>>> import numpy as np
>>> np.set_printoptions(precision=3, suppress=True, linewidth=140, sign=" ")
>>> W0 = np.load("data.npy")
>>> print(W0)
[[ 0  0  1  0  0]
 [ 0  0  1  0  1]
 [ 1  1  0  1  0]
 [ 0  0  1  0  1]
 [ 0  1  0  1  0]]
>>> print(round(float(np.linalg.norm(W0, 2) / np.linalg.norm(W0)), 3))
0.675
>>> print(np.argsort(-np.linalg.norm(W0, axis=0).round(6), kind="stable")[:3])
[ 2  1  3]
>>> r = np.linalg.matrix_rank(W0)
>>> print(r)
4
>>> ns = np.linalg.svd(W0)[2][r:].T
>>> print(np.round(W0 @ ns, 3) + 0)
[[ 0.]
 [ 0.]
 [ 0.]
 [ 0.]
 [ 0.]]
>>> print(ns[:, 0] / ns[np.abs(ns[:, 0]).round(6).argmax(), 0])
[ 0.  1.  0. -1.  0.]
>>> print([int(np.linalg.matrix_rank(W0[:, :j + 1])) for j in range(5)])
[1, 2, 3, 3, 4]
>>> print(np.linalg.matrix_rank(W0.T @ W0), np.linalg.matrix_rank(W0 @ W0.T))
4 4
>>> print([int(np.linalg.matrix_rank(W0[:i])) for i in range(1, len(W0) + 1)])
[1, 2, 3, 3, 4]
>>> print([int(np.linalg.matrix_rank(np.delete(W0, i, axis=0))) for i in range(5)])
[3, 4, 3, 4, 3]
>>> Uu, sig, VT = np.linalg.svd(W0)
>>> print(np.argmax(sig[:-1] / (sig[1:] + 1e-6)) + 1)
4
>>> out = Uu[:, :4] @ np.diag(sig[:4]) @ VT[:4]
>>> print(np.linalg.matrix_rank(out))
4
>>> print(round(float(np.linalg.norm(W0 - out, 2)), 3), sig[4])
0.0 0.0
>>> print(out.round(3) + 0)
[[ 0.  0.  1.  0.  0.]
 [ 0.  0.  1.  0.  1.]
 [ 1.  1.  0.  1.  0.]
 [ 0.  0.  1.  0.  1.]
 [ 0.  1.  0.  1.  0.]]
>>> Uu, sig, VT = np.linalg.svd(W0)
>>> V = VT[:(sig > 1e-8).sum()]
>>> rng = np.random.default_rng(142845)
>>> x0 = W0[4] + 4 * W0[2] + rng.integers(2) * np.eye(5)[0]
>>> print(x0)
[ 5.  5.  0.  5.  0.]
>>> print(np.allclose(V.T @ V @ x0, x0))
True
>>> print(np.linalg.matrix_rank(np.vstack([W0, x0])))
4
>>> t3 = np.stack([W0, -2 * W0, W0[::-1]])
>>> print(np.linalg.det(t3))
[ 0.  0.  0.]
>>> print(t3.sum(axis=0))
[[ 0  1 -1  1  0]
 [ 0  0  0  0  0]
 [ 0  0  0  0  0]
 [ 0  0  0  0  0]
 [ 0 -1  1 -1  0]]
>>> print(np.linalg.norm(t3, axis=(1, 2)))
[ 3.162  6.325  3.162]
>>> print((t3 @ W0.T).shape)
(3, 5, 5)
>>> print(np.linalg.matrix_rank(t3.reshape(3, -1)))
2
